>>> import numpy as np
>>> import numpy.linalg as la
>>> np.set_printoptions(precision=1, suppress=True, linewidth=120)
>>> data = np.loadtxt("dump.csv", delimiter=",")
>>> data
array([[-18.,   5.,  -9.,  -5.],
       [-22.,   4., -14.,  -4.],
       [ 23.,  -5.,  14.,   5.],
       [ -3.,  -2.,  -5.,   2.]])
>>> Uu, sigma, vt = la.svd(data)
>>> vecs = vt[:(sigma > 1e-8).sum()]
>>> rng = np.random.default_rng(50610)
>>> x0 = data[3] + 3 * data[0] + rng.integers(2) * np.eye(4)[3]
>>> x0
array([-57.,  13., -32., -12.])
>>> np.diag(vecs.T @ vecs)
array([1. , 0.5, 1. , 0.5])
>>> la.matrix_rank(np.vstack([data, x0]))
np.int64(4)
>>> np.round(vecs.T @ vecs, 1) + 0
array([[ 1. ,  0. ,  0. ,  0. ],
       [ 0. ,  0.5,  0. , -0.5],
       [ 0. ,  0. ,  1. ,  0. ],
       [ 0. , -0.5,  0. ,  0.5]])
>>> np.allclose(vecs.T @ vecs @ x0, x0)
False
>>> la.matrix_rank(data, rtol=0.1)
np.int64(2)
>>> la.cond(data) > 100
np.True_
>>> gram = data.T @ data
>>> np.trace(gram), (data ** 2).sum()
(np.float64(1984.0), np.float64(1984.0))
>>> (data @ data.T).shape
(4, 4)
>>> np.allclose(gram, gram.T)
True
>>> gram
array([[1346., -287.,  807.,  287.],
       [-287.,   70., -161.,  -70.],
       [ 807., -161.,  498.,  161.],
       [ 287.,  -70.,  161.,   70.]])
>>> np.round(la.svd(data, compute_uv=False) ** 2, 1) + 0
array([1953. ,   31. ,    0.1,    0. ])
>>> M = np.loadtxt("w.csv", delimiter=",")
>>> M.round(1) + 0
array([[ 2.3,  5.2, -3.7,  1.5, -3.7,  0.3, -2.2,  1.3, -5.5],
       [-3. , -6.5, -4.1, -1.6,  0.5, -0.8,  0.3, -4.9,  2. ],
       [-2.2, -4.9,  4.2, -1.4,  3.8, -0.2,  2.2, -0.9,  5.6],
       [-2.4, -5.4,  3.5, -1.5,  3.7, -0.3,  2.1, -1.4,  5.5],
       [ 0.7,  1.3,  7.7,  0.1,  3.1,  0.5,  1.8,  3.6,  3.4],
       [-2.3, -5.3,  3.7, -1.5,  3.7, -0.3,  2.2, -1.3,  5.5],
       [ 2.9,  6.5, -1.1,  1.7, -3. ,  0.5, -1.7,  2.9, -4.9],
       [-3.2, -6.9, -2.1, -1.7,  1.6, -0.7,  1. , -4.3,  3.4],
       [-2.7, -6. ,  2.4, -1.6,  3.4, -0.4,  2. , -2.1,  5.3],
       [ 1.4,  3.2, -6. ,  1. , -4. ,  0. , -2.3, -0.6, -5.4],
       [-0.7, -1.8,  6.9, -0.7,  3.9,  0.2,  2.3,  1.7,  5. ],
       [-2.4, -5.5,  3.4, -1.5,  3.7, -0.3,  2.1, -1.5,  5.5],
       [ 2.8,  5.9,  5.3,  1.4,  0.3,  0.8,  0.1,  5.1, -1. ],
       [ 2.8,  6.1, -2.1,  1.7, -3.3,  0.4, -1.9,  2.3, -5.2],
       [-3.2, -6.9, -1.6, -1.8,  1.9, -0.7,  1.1, -4.2,  3.7],
       [ 3.2,  6.9,  2.5,  1.7, -1.4,  0.7, -0.9,  4.5, -3.2],
       [-3.2, -6.9, -0.9, -1.8,  2.2, -0.6,  1.3, -3.9,  4.1],
       [ 1.3,  2.5,  7.6,  0.5,  2.6,  0.6,  1.5,  4.2,  2.5],
       [-3.1, -6.6, -3.9, -1.6,  0.7, -0.8,  0.4, -4.9,  2.2],
       [ 2.9,  6.2,  4.8,  1.5, -0.1,  0.8, -0.1,  5. , -1.4],
       [-1.7, -3.9,  5.3, -1.2,  4. , -0.1,  2.3,  0. ,  5.5],
       [-3.2, -6.8, -3. , -1.7,  1.2, -0.7,  0.7, -4.6,  2.9],
       [ 1.8,  4.1, -5.1,  1.2, -4. ,  0.1, -2.3,  0.1, -5.6],
       [ 1.7,  3.5,  7.3,  0.7,  2.1,  0.7,  1.2,  4.6,  1.7],
       [-1.9, -4.3,  4.9, -1.3,  3.9, -0.1,  2.3, -0.3,  5.6],
       [-2.7, -5.7, -5.5, -1.4, -0.4, -0.8, -0.2, -5.1,  0.8],
       [ 2.5,  5.1,  6.3,  1.2,  1. ,  0.7,  0.6,  5. ,  0. ],
       [-2.1, -4.3, -6.9, -1. , -1.6, -0.7, -0.9, -4.9, -0.9],
       [ 3. ,  6.6, -0.8,  1.7, -2.9,  0.5, -1.7,  3.1, -4.8],
       [-1.5, -3.4,  5.8, -1.1,  4. ,  0. ,  2.3,  0.5,  5.5],
       [-1.8, -4.2,  5. , -1.2,  4. , -0.1,  2.3, -0.2,  5.6],
       [-0.9, -2.2,  6.7, -0.8,  4. ,  0.1,  2.3,  1.4,  5.1],
       [-1. , -2.6,  6.4, -0.8,  4. ,  0.1,  2.3,  1.2,  5.2],
       [ 1.3,  2.6,  7.6,  0.5,  2.6,  0.6,  1.5,  4.3,  2.4],
       [-3.1, -6.6, -3.7, -1.6,  0.8, -0.8,  0.5, -4.8,  2.4]])
>>> cent = M[[9, 7]].astype(float)
>>> for _ in range(3):
...     labels = la.norm(M[:, None] - cent, axis=-1).argmin(axis=1)
...     cent = np.array([M[labels == j].mean(axis=0) for j in range(2)])
... 
>>> labels
array([0, 1, 1, 1, 0, 1, 0, 1, 1, 0, 1, 1, 0, 0, 1, 0, 1, 0, 1, 0, 1, 1, 0, 0, 1, 1, 0, 1, 0, 1, 1, 1, 1, 0, 1])
>>> np.bincount(labels)
array([14, 21])
>>> np.abs(cent[1] - cent[0]).argmax()
np.int64(1)
>>> cent
array([[ 2.2,  4.7,  2.2,  1.2, -0.8,  0.5, -0.5,  3.2, -1.9],
       [-2.3, -5.1,  1.3, -1.4,  2.5, -0.4,  1.5, -2.1,  4.1]])
>>> cent[1] - cent[0]
array([-4.5, -9.8, -0.9, -2.5,  3.3, -0.9,  1.9, -5.4,  6. ])
